$ ipython --no-banner

In [1]: import numpy as np

In [2]: np.set_printoptions(precision=3, suppress=True, linewidth=140, legacy="1.25")

In [3]: M = np.load("x.npy")

In [4]: M
Out[4]: 
array([[2., 5., 9., 9., 4., 9.],
       [7., 4., 6., 1., 2., 5.],
       [1., 5., 8., 1., 3., 1.],
       [5., 7., 2., 0., 9., 7.],
       [0., 0., 0., 0., 2., 1.],
       [0., 0., 0., 0., 5., 0.]])

In [5]: blk = np.stack([M, 5 * M, M[::-1]])

In [6]: np.linalg.matrix_rank(blk.reshape(3, -1))
Out[6]: 2

In [7]: np.einsum("bij,cij->bc", blk, blk)
Out[7]: 
array([[  758.,  3790.,   238.],
       [ 3790., 18950.,  1190.],
       [  238.,  1190.,   758.]])

In [8]: q, R = np.linalg.qr(M)

In [9]: q.shape, R.shape
Out[9]: ((6, 6), (6, 6))

In [10]: K = np.load("m.npy")

In [11]: K
Out[11]: 
array([[ 0, -3,  0,  0, -3],
       [ 0,  0, -2, -2, -3],
       [ 0,  0,  0, -3,  0],
       [ 0,  0,  0,  0, -2],
       [ 0,  0,  0,  0,  0]])

In [12]: K @ K
Out[12]: 
array([[0, 0, 6, 6, 9],
       [0, 0, 0, 6, 4],
       [0, 0, 0, 0, 6],
       [0, 0, 0, 0, 0],
       [0, 0, 0, 0, 0]])

In [13]: np.round(np.trace(np.linalg.pinv(K) @ K), 3)
Out[13]: 4.0

In [14]: np.allclose(K[:-1].T @ np.linalg.lstsq(K[:-1].T, K[-1])[0], K[-1])
Out[14]: True

In [15]: np.round(K @ np.linalg.pinv(K) @ K, 3) + 0
Out[15]: 
array([[ 0., -3.,  0.,  0., -3.],
       [ 0.,  0., -2., -2., -3.],
       [ 0.,  0.,  0., -3.,  0.],
       [ 0.,  0.,  0.,  0., -2.],
       [ 0.,  0.,  0.,  0.,  0.]])

In [16]: r0 = np.array([-1, 2])

In [17]: np.correlate(K[3], K[1], "full")
Out[17]: array([0, 0, 0, 0, 6, 4, 4, 0, 0])

In [18]: np.convolve(K[3], r0)
Out[18]: array([ 0,  0,  0,  0,  2, -4])
